$ python -q
>>> import numpy as np
>>> from numpy import linalg as LA
>>> np.set_printoptions(precision=2, suppress=True, linewidth=100)
>>> rng = np.random.default_rng(871246)
>>> idx = rng.integers(0, 2, 14)
>>> F = (idx[:, None] == idx) * 4 + np.eye(14)
>>> F
array([[5., 4., 0., 0., 0., 4., 4., 0., 0., 0., 4., 0., 4., 0.],
       [4., 5., 0., 0., 0., 4., 4., 0., 0., 0., 4., 0., 4., 0.],
       [0., 0., 5., 4., 4., 0., 0., 4., 4., 4., 0., 4., 0., 4.],
       [0., 0., 4., 5., 4., 0., 0., 4., 4., 4., 0., 4., 0., 4.],
       [0., 0., 4., 4., 5., 0., 0., 4., 4., 4., 0., 4., 0., 4.],
       [4., 4., 0., 0., 0., 5., 4., 0., 0., 0., 4., 0., 4., 0.],
       [4., 4., 0., 0., 0., 4., 5., 0., 0., 0., 4., 0., 4., 0.],
       [0., 0., 4., 4., 4., 0., 0., 5., 4., 4., 0., 4., 0., 4.],
       [0., 0., 4., 4., 4., 0., 0., 4., 5., 4., 0., 4., 0., 4.],
       [0., 0., 4., 4., 4., 0., 0., 4., 4., 5., 0., 4., 0., 4.],
       [4., 4., 0., 0., 0., 4., 4., 0., 0., 0., 5., 0., 4., 0.],
       [0., 0., 4., 4., 4., 0., 0., 4., 4., 4., 0., 5., 0., 4.],
       [4., 4., 0., 0., 0., 4., 4., 0., 0., 0., 4., 0., 5., 0.],
       [0., 0., 4., 4., 4., 0., 0., 4., 4., 4., 0., 4., 0., 5.]])
>>> u = np.array([-2, 2])
>>> np.convolve(F[13], u)
array([  0.,   0.,  -8.,   0.,   0.,   8.,   0.,  -8.,   0.,   0.,   8.,  -8.,   8., -10.,  10.])
>>> np.polyval(u, F[13])
array([ 2.,  2., -6., -6., -6.,  2.,  2., -6., -6., -6.,  2., -6.,  2., -8.])
>>> evals, V = LA.eigh(F)
>>> x = np.array([-2, 2, 4, 1, 2, -5, 2, -3, -5, 1, 1, 1, 1, 3])
>>> x @ F @ x
np.float64(173.0)
>>> np.abs(F).sum(axis=1).max(), np.abs(evals).max()
(np.float64(33.0), np.float64(33.0))
>>> (np.sign(V[:, -1].round(6)) == np.sign(V[0, -1].round(6))).astype(int)
array([1, 1, 0, 0, 0, 1, 1, 0, 0, 0, 1, 0, 1, 0])
>>> LA.eigvalsh(F[1:, 1:])
array([ 1.,  1.,  1.,  1.,  1.,  1.,  1.,  1.,  1.,  1.,  1., 21., 33.])
>>> feats = np.eye(13, dtype=int)[rng.permutation(13)] * np.array([1, 0, 2, 1, 0, 1, 0, 0, 1, 0, 2, 3, 2])
>>> feats
array([[0, 0, 0, 0, 0, 0, 0, 0, 0, 0, 0, 0, 0],
       [0, 0, 2, 0, 0, 0, 0, 0, 0, 0, 0, 0, 0],
       [0, 0, 0, 0, 0, 0, 0, 0, 0, 0, 0, 0, 0],
       [0, 0, 0, 0, 0, 0, 0, 0, 0, 0, 0, 0, 0],
       [0, 0, 0, 0, 0, 0, 0, 0, 0, 0, 0, 0, 0],
       [0, 0, 0, 0, 0, 0, 0, 0, 0, 0, 2, 0, 0],
       [0, 0, 0, 0, 0, 0, 0, 0, 0, 0, 0, 0, 0],
       [0, 0, 0, 0, 0, 0, 0, 0, 0, 0, 0, 0, 2],
       [0, 0, 0, 0, 0, 0, 0, 0, 0, 0, 0, 3, 0],
       [0, 0, 0, 0, 0, 0, 0, 0, 1, 0, 0, 0, 0],
       [0, 0, 0, 0, 0, 1, 0, 0, 0, 0, 0, 0, 0],
       [0, 0, 0, 1, 0, 0, 0, 0, 0, 0, 0, 0, 0],
       [1, 0, 0, 0, 0, 0, 0, 0, 0, 0, 0, 0, 0]])
>>> feats[:, 3] @ feats[:, 6]
np.int64(0)
>>> LA.svd(feats, compute_uv=False)
array([3., 2., 2., 2., 1., 1., 1., 1., 0., 0., 0., 0., 0.])
>>> LA.norm(feats, axis=0)
array([1., 0., 2., 1., 0., 1., 0., 0., 1., 0., 2., 3., 2.])
>>> [round(float(x), 2) for x in LA.svd(feats, compute_uv=False)[:3]]
[3.0, 2.0, 2.0]
>>> X = np.load("data.npy")
>>> X
array([[  8,   8, -10, -10],
       [  4,  12,  -5, -15],
       [-10, -10,   4,   4],
       [ -5, -15,   2,   6]])
>>> q, Rm = LA.qr(X)
>>> np.round(q.T @ q, 2) + 0
array([[1., 0., 0., 0.],
       [0., 1., 0., 0.],
       [0., 0., 1., 0.],
       [0., 0., 0., 1.]])
>>> Rm.round(2) + 0
array([[-14.32, -20.04,  10.48,  14.67],
       [  0.  , -11.45,   0.  ,   8.38],
       [  0.  ,   0.  ,   5.94,   8.31],
       [  0.  ,   0.  ,   0.  ,  -4.75]])
>>> q
array([[-0.56,  0.28, -0.7 , -0.35],
       [-0.28, -0.56, -0.35,  0.7 ],
       [ 0.7 , -0.35, -0.56, -0.28],
       [ 0.35,  0.7 , -0.28,  0.56]])
>>> evals, V = LA.eig(X)
>>> np.round(X @ V[:, 0] - evals[0] * V[:, 0], 2) + 0
array([0., 0., 0., 0.])
>>> round(np.prod(evals), 2)
np.float64(4624.0)
>>> np.sort(LA.eigvals(LA.inv(X)))
array([-0.48, -0.12,  0.03,  0.12])
>>> idx = rng.permutation(4)
>>> Y = X[:, idx] * rng.choice([-1, 1], 4)
>>> Y
array([[ 10,  -8,  10,   8],
       [ 15,  -4,   5,  12],
       [ -4,  10,  -4, -10],
       [ -6,   5,  -2, -15]])
>>> U, _, VT = LA.svd(X.T @ Y)
>>> np.round(U @ VT, 2) + 0
array([[ 0., -1.,  0.,  0.],
       [ 0.,  0.,  0.,  1.],
       [ 0.,  0., -1.,  0.],
       [-1.,  0.,  0.,  0.]])
>>> np.round(LA.lstsq(X, Y)[0], 2) + 0
array([[ 0., -1.,  0.,  0.],
       [ 0.,  0.,  0.,  1.],
       [ 0.,  0., -1.,  0.],
       [-1.,  0.,  0.,  0.]])
>>> Y.sum(axis=1)
array([ 20,  28,  -8, -18])
>>> LA.matrix_rank(Y)
np.int64(4)
>>> Y.mean(axis=0)
array([ 3.75,  0.75,  2.25, -1.25])
>>> t3 = np.stack([X, 2 * X, X[::-1]])
>>> LA.matrix_rank(t3.reshape(3, -1))
np.int64(2)
>>> t3.sum(axis=0)
array([[ 19,   9, -28, -24],
       [  2,  26, -11, -41],
       [-26, -18,   7,  -3],
       [ -7, -37,  -4,   8]])
>>> (t3 @ X.T).shape
(3, 4, 4)
>>> np.einsum("bij,cij->bc", t3, t3)
array([[ 1260,  2520,  -960],
       [ 2520,  5040, -1920],
       [ -960, -1920,  1260]])
>>> data = np.load("x.npy")
>>> data
array([[  2,  -8,   0,   3,   0,  -3,  -6,   0,  -7,   1,  -6,  -4,   5],
       [  0,   0,  -3,   1,  -2,  -1,   1,   4,  -2,   5,   1,   0,   5],
       [ -3,  -6,  -7,   1,  -4,   1,  -2,   6,   3,   7,  -2,   2,  -2],
       [  2,  -4,   0,   7,   1,   1,  -2,   6,  -5,   8,   1,  -4,   8],
       [  3,  -2,   1,   6,   5,   1,   0,   4,  -5,   3,   1,  -6,   0],
       [  1,  -9,  -5,   0,  -1,  -1,  -2,   0,  -4,  10,   0,  -5,   1],
       [ -3,  -6,  -1,   5,  -5,   3,   3,   8,  -5,   8,   7,  -8,   4],
       [ -6, -14,  -9,   1,  -4,  -4,  -1,   1,  -7,   7,  -1,  -2,   3],
       [  0, -11,  -2,   5,   2,  -5,   0,  -2, -10,   4,  -5,  -5,   0],
       [  9,  -2,  -5,  -3,   4,   5,   0,   7,  -4,   7,  -4,  -9,  -2],
       [  0,   0,   0,   0,   0,   0,   0,   0,   0,   0,   0,   0,   0],
       [  3,  -5,  -2,  -4,  -3,   1,   0,   1,  -5,   4,   1,  -5,   1],
       [  1,  -5,  -4,  -2,  -7,   0,   3,   6,  -6,   4,   3,  -7,  -4],
       [ -5,  -8,  -6,  -2,  -5,  -3,   2,  -2,   0,   3,   2,   3,  -4],
       [  2, -13,  -7,  -3,   2,   4,  -2,   3,  -4,   4,  -2,  -3,  -9],
       [  5,  -3,  -6,  -3,  -5,  -4,   1,   3,  -3,   3,  -2,  -3,  -4],
       [  1,  -9,  -1,   2,   1,  -2,  -2,   1,  -9,   4,   1, -11,   6],
       [ -1, -12,  -1,   4,  -9,  -2,  -2,   1,  -4,   7,  -3,   0,  -1],
       [  6,   0,  -3,  -9,  -1,   1,   4,   0,   1,   2,   1,  -7,  -3],
       [  0,  -4,  -3,   1,   4,   0,  -2,   4,  -3,   1,  -2,  -4,   5],
       [  6,  -7,  -1,   2,   2,   2,   0,   5, -10,   7,   2, -11,   1],
       [ -4,   0,  -4,   6,   7,  -2,   4,   5,  -6,   3,   4,  -9,   4],
       [ -2,  -1,  -1,   3,   5,  -3,   2,   0,  -5,  -3,  -1,  -5,  -1],
       [  0,  -1,  -4,   1,   1,  -3,   1,  -3,   3,   7,  -2,  -3,  -2],
       [ -2,   5,  -3,   2,   0,   2,   6,   7,  -2,   5,   3,  -6,  -1],
       [  2,   2,   0,   5,   0,  -1,   2,   6,  -3,   5,   2,  -8,   0],
       [  2,  -7,  -2,   3,  -5,  -1,  -6,   1,  -2,   9,  -8,  -1,   0],
       [  1,  -6,  -4,  -6,  -3,   1,   1,   3,   0,  -1,   4,  -1,  -3],
       [  3,  -2,  -3,   2,   5,  -3,   1,   1,  -6,   3,  -2, -13,   0],
       [  1,  -7,   0,   1,  -3,  -6,   0,  -1,  -8,   1,  -1,  -5,   6],
       [  2,   1,  -2,   3,   3,  -2,   2,   4,  -3,   3,   3,  -5,   0],
       [  2,  -5,   1,   3,  10,   3,  -2,   2,  -5,  -4,  -4,  -7,  -3],
       [ -2,   5,  -3,   2,   0,   2,   6,   7,  -2,   5,   3,  -6,  -1],
       [ -1,  -6,   0,   2,   3,   0,  -4,  -1,  -5,  -1,  -4,  -5,   2],
       [  5,   0,  -3,   0,   6,   1,   0,   6,  -1,   2,   2,  -6,  -2],
       [  3,  -1,  -3,   0,   1,   1,  -1,   1,   5,   8,  -4,  -7,  -4],
       [  3,   1,  -2,  -6,  -4,  -2,   6,  -2,  -1,   3,   2,  -6,  -1],
       [  1,  -1,   0,   3,   1,  -1,  -1,   2,  -1,   3,   2,  -3,   3],
       [  2,  -8,  -4,   2,  -4,  -6,  -1,   0,  -4,  10,   0,  -2,   4],
       [  1,  -1,   1,  -1,  -6,   0,   3,   2,  -3,   4,   2,  -6,   1],
       [ -5,  -7,   0,   2,  -6,  -3,   2,   1,  -5,  -1,   2,  -6,   1],
       [  1,   2,  -2,   0,   2,  -1,   3,   2,  -2,   0,   1,  -2,  -3],
       [  1,  -7,  -3,  -2,  -9,  -5,   1,   2,  -4,   2,   3,   1,   2],
       [ -6,  -5,  -3,   3,  -5,  -1,  -1,   0,   3,   3,  -2,   3,  -5]])
>>> idx = data[:, 11] > np.median(data[:, 11])
>>> u = data[idx].mean(axis=0) - data[~idx].mean(axis=0)
>>> idx.astype(int)
array([1, 1, 1, 1, 0, 0, 0, 1, 0, 0, 1, 0, 0, 1, 1, 1, 0, 1, 0, 1, 0, 0, 0, 1, 0, 0, 1, 1, 0, 0, 0,
       0, 0, 0, 0, 0, 0, 1, 1, 0, 0, 1, 1, 1])
>>> round(float((((data - data.mean(axis=0)) @ u > 0) == idx).mean()), 2)
0.8
>>> ((data - data.mean(axis=0)) @ u > 0).astype(int)
array([1, 1, 1, 0, 0, 1, 0, 1, 1, 0, 1, 0, 0, 1, 1, 1, 0, 1, 0, 0, 0, 0, 0, 1, 0, 0, 1, 1, 0, 1, 0,
       0, 0, 0, 0, 1, 0, 0, 1, 0, 1, 0, 1, 1])
